>>> import numpy as np
>>> np.set_printoptions(precision=3, suppress=True, linewidth=100, legacy="1.25")
>>> X = np.array([[1, 0, 0], [0, 1, 0], [0, 0, 1]])
>>> # splits into 3 blocks
>>> rng = np.random.default_rng(3)
>>> lab = rng.permutation(3)
>>> M2 = X[:, lab] * rng.choice([-1, 1], 3)
>>> print(M2)
[[ 0  0 -1]
 [ 0 -1  0]
 [-1  0  0]]
>>> left, _, VT = np.linalg.svd(X.T @ M2)
>>> np.linalg.lstsq(X, M2)[0]
array([[ 0.,  0., -1.],
       [ 0., -1.,  0.],
       [-1.,  0.,  0.]])
>>> w, evecs = np.linalg.eigh(X)
>>> w.sum(), np.trace(X)
(3.0, 3)
>>> evecs.T @ X @ evecs
array([[1., 0., 0.],
       [0., 1., 0.],
       [0., 0., 1.]])
>>> print(evecs @ np.diag(w) @ evecs.T)
[[1. 0. 0.]
 [0. 1. 0.]
 [0. 0. 1.]]
>>> np.linalg.svd(X, compute_uv=False)
array([1., 1., 1.])
>>> print(np.linalg.eigvalsh(X + -3 * np.eye(3)))
[-2. -2. -2.]
>>> w
array([1., 1., 1.])
>>> np.fft.fft(X[0])
array([1.+0.j, 1.+0.j, 1.+0.j])
>>> (X @ X)[0]
array([1, 0, 0])
>>> np.allclose(X @ X.T, X.T @ X)
True
>>> X @ np.ones(3)
array([1., 1., 1.])
>>> np.sort(np.abs(np.fft.fft(X[0]))), np.sort(np.linalg.svd(X, compute_uv=False))
(array([1., 1., 1.]), array([1., 1., 1.]))
>>> lab = rng.permutation(3)
>>> lab
array([2, 1, 0])
>>> M2 = X[lab][:, lab]
>>> np.trace(M2)
3
>>> K = np.load("arr.npy")
>>> K
array([[2, 0, 0, 0],
       [3, 2, 0, 0],
       [3, 2, 3, 0],
       [0, 2, 0, 2]])
>>> # triangular
>>> f = np.array([2, 4, 4, 0])
>>> M2 = K + np.outer(f, np.eye(4)[1])
>>> np.round(np.linalg.det(M2) / np.linalg.det(K), 3), round(1 + np.linalg.solve(K, f)[1], 3)
(1.5, 1.5)
>>> vec = np.array([-2, 2, 1, 1])
>>> print(np.sign((K @ vec).round(6)))
[-1 -1  1  1]
>>> K * vec
array([[-4,  0,  0,  0],
       [-6,  4,  0,  0],
       [-6,  4,  3,  0],
       [ 0,  4,  0,  2]])
>>> vec = np.array([3, -1, 3, 0])
>>> y = K @ vec
>>> y
array([ 6,  7, 16, -2])
>>> np.linalg.solve(K, K[:, 1])
array([0., 1., 0., 0.])
>>> np.round(np.linalg.solve(K, -1 * y), 3) + 0
array([-3.,  1., -3.,  0.])
>>> np.round(np.linalg.solve(K, y + K[:, 2]), 3) + 0
array([ 3., -1.,  4.,  0.])
